% ipython --no-banner

In [1]: import numpy as np

In [2]: np.set_printoptions(suppress=True, linewidth=140)

In [3]: tidy = lambda a: np.round(a, 3) + 0

In [4]: data = np.load("run9.npy")

In [5]: print(data)
[[ 2.856 -3.144  3.653]
 [ 7.244  1.244  4.144]
 [ 5.231 -0.769  3.442]
 [ 0.874 -5.126  3.445]
 [ 1.945 -4.055  4.134]
 [ 3.841 -2.159  2.976]
 [ 4.051 -1.949  4.571]
 [ 2.372 -3.628  3.419]
 [ 0.578 -5.422  2.085]
 [ 7.756  1.756  3.908]]

In [6]: proj = data @ np.linalg.solve(data.T @ data, data.T)

In [7]: print(tidy(np.trace(proj)))
3.0

In [8]: M = np.loadtxt("m.csv", delimiter=",")

In [9]: print(tidy(M))
[[ 0.483  0.396  0.288 -0.101]
 [ 0.396  0.696 -0.22   0.077]
 [ 0.288 -0.22   0.84   0.056]
 [-0.101  0.077  0.056  0.98 ]]

In [10]: theta = np.radians(135)

In [11]: R = np.eye(4)

In [12]: R[0, 0] = R[1, 1] = np.cos(theta)

In [13]: R[0, 1], R[1, 0] = -np.sin(theta), np.sin(theta)

In [14]: print(tidy(R))
[[-0.707 -0.707  0.     0.   ]
 [ 0.707 -0.707  0.     0.   ]
 [ 0.     0.     1.     0.   ]
 [ 0.     0.     0.     1.   ]]

In [15]: A2 = M @ R.T

In [16]: print(np.allclose(np.linalg.norm(M, axis=1), np.linalg.norm(A2, axis=1)))
True

In [17]: print(tidy(np.linalg.det(R)), tidy(np.trace(R)))
1.0 0.586

In [18]: print(tidy(A2))
[[-0.622  0.062  0.288 -0.101]
 [-0.773 -0.212 -0.22   0.077]
 [-0.048  0.359  0.84   0.056]
 [ 0.017 -0.126  0.056  0.98 ]]

In [19]: print(np.allclose(M @ M.T, A2 @ A2.T))
True

In [20]: rk = np.linalg.matrix_rank(M)

In [21]: print(rk)
3

In [22]: null = np.linalg.svd(M)[2][rk:].T

In [23]: print(null.shape)
(4, 1)

In [24]: print([int(np.linalg.matrix_rank(M[:i])) for i in range(1, len(M) + 1)])
[1, 2, 3, 3]

In [25]: print([int(np.linalg.matrix_rank(M[:, :j + 1])) for j in range(4)])
[1, 2, 3, 3]

In [26]: print(tidy(null @ null.T))
[[ 0.517 -0.396 -0.288  0.101]
 [-0.396  0.304  0.22  -0.077]
 [-0.288  0.22   0.16  -0.056]
 [ 0.101 -0.077 -0.056  0.02 ]]

In [27]: print(tidy(np.linalg.det(2 * M)), tidy(np.linalg.det(M)))
0.0 0.0

In [28]: print(tidy(np.linalg.eigvals(M).sum().real))
3.0

In [29]: print(tidy(np.linalg.det(M[::-1])))
0.0

In [30]: print(tidy(np.linalg.norm(M, 2) / np.linalg.norm(M)))
0.577

In [31]: print(np.linalg.cond(M) > 100)
True

In [32]: vals, evecs = np.linalg.eigh(M)

In [33]: x0 = np.array([1, 0, 0, 0])

In [34]: print(tidy(np.abs(M).sum(axis=1).max()), tidy(np.abs(vals).max()))
1.404 1.0

In [35]: print(tidy(x0 @ M @ x0))
0.483

In [36]: print(tidy(x0 @ M @ x0 / (x0 @ x0)), tidy(vals[0]), tidy(vals[-1]))
0.483 0.0 1.0

In [37]: print(tidy(evecs * np.abs(vals) @ evecs.T))
[[ 0.483  0.396  0.288 -0.101]
 [ 0.396  0.696 -0.22   0.077]
 [ 0.288 -0.22   0.84   0.056]
 [-0.101  0.077  0.056  0.98 ]]

In [38]: X = np.load("data.npy")

In [39]: print(X)
[[ 0.191 -1.359 -0.186]
 [-1.878 -2.115  0.683]
 [ 0.6   -2.78   0.727]
 [-2.647 -1.323 -0.32 ]
 [-0.277 -6.063 -0.31 ]
 [ 0.755  0.135 -0.829]
 [ 0.761 -0.968 -0.52 ]
 [-0.194  6.501 -0.567]
 [ 0.019  3.878  0.694]
 [-1.503 -4.002  1.094]
 [-0.752 -3.119  1.086]
 [-3.403 -3.251  0.561]
 [ 1.37  -0.213  0.07 ]
 [-1.045  3.162  1.354]
 [-1.044 -0.441  1.129]
 [-2.021 -6.002  0.077]
 [-0.744 -0.608 -1.944]
 [-4.29   0.827  2.296]
 [-0.599  3.032  0.831]
 [ 2.072  0.869  0.144]
 [-1.372 -0.247 -0.377]
 [ 1.81  -4.535  1.711]
 [ 0.184  0.449 -1.022]]

In [40]: cov = np.cov(X, rowvar=False)

In [41]: print(tidy(np.linalg.eigvalsh(cov)[::-1]))
[9.634 2.558 0.844]

In [42]: print(tidy(np.polyfit(X[:, 1], X[:, 2], 1)))
[-0.024  0.258]

In [43]: print(tidy(X.std(axis=0)))
[1.547 3.028 0.953]

In [44]: W0 = np.array([[1, -2, -1, -1], [0, 1, 0, -1], [0, 0, 2, 1], [0, 0, 0, 0]])

In [45]: # triangular, det is the product of the diagonal

In [46]: def softmax(z):
    ...:     e = np.exp(z - z.max(axis=-1, keepdims=True))
    ...:     return e / e.sum(axis=-1, keepdims=True)
    ...: 

In [47]: print(tidy(softmax(10 * W0[1])))
[0. 1. 0. 0.]

In [48]: S = W0 @ W0.T / np.sqrt(4)

In [49]: print(tidy(softmax(S)[1] @ W0))
[ 0.123  0.305  0.123 -0.551]

In [50]: print(tidy(softmax(S)))
[[0.948 0.017 0.006 0.029]
 [0.123 0.551 0.123 0.203]
 [0.016 0.043 0.869 0.071]
 [0.25  0.25  0.25  0.25 ]]
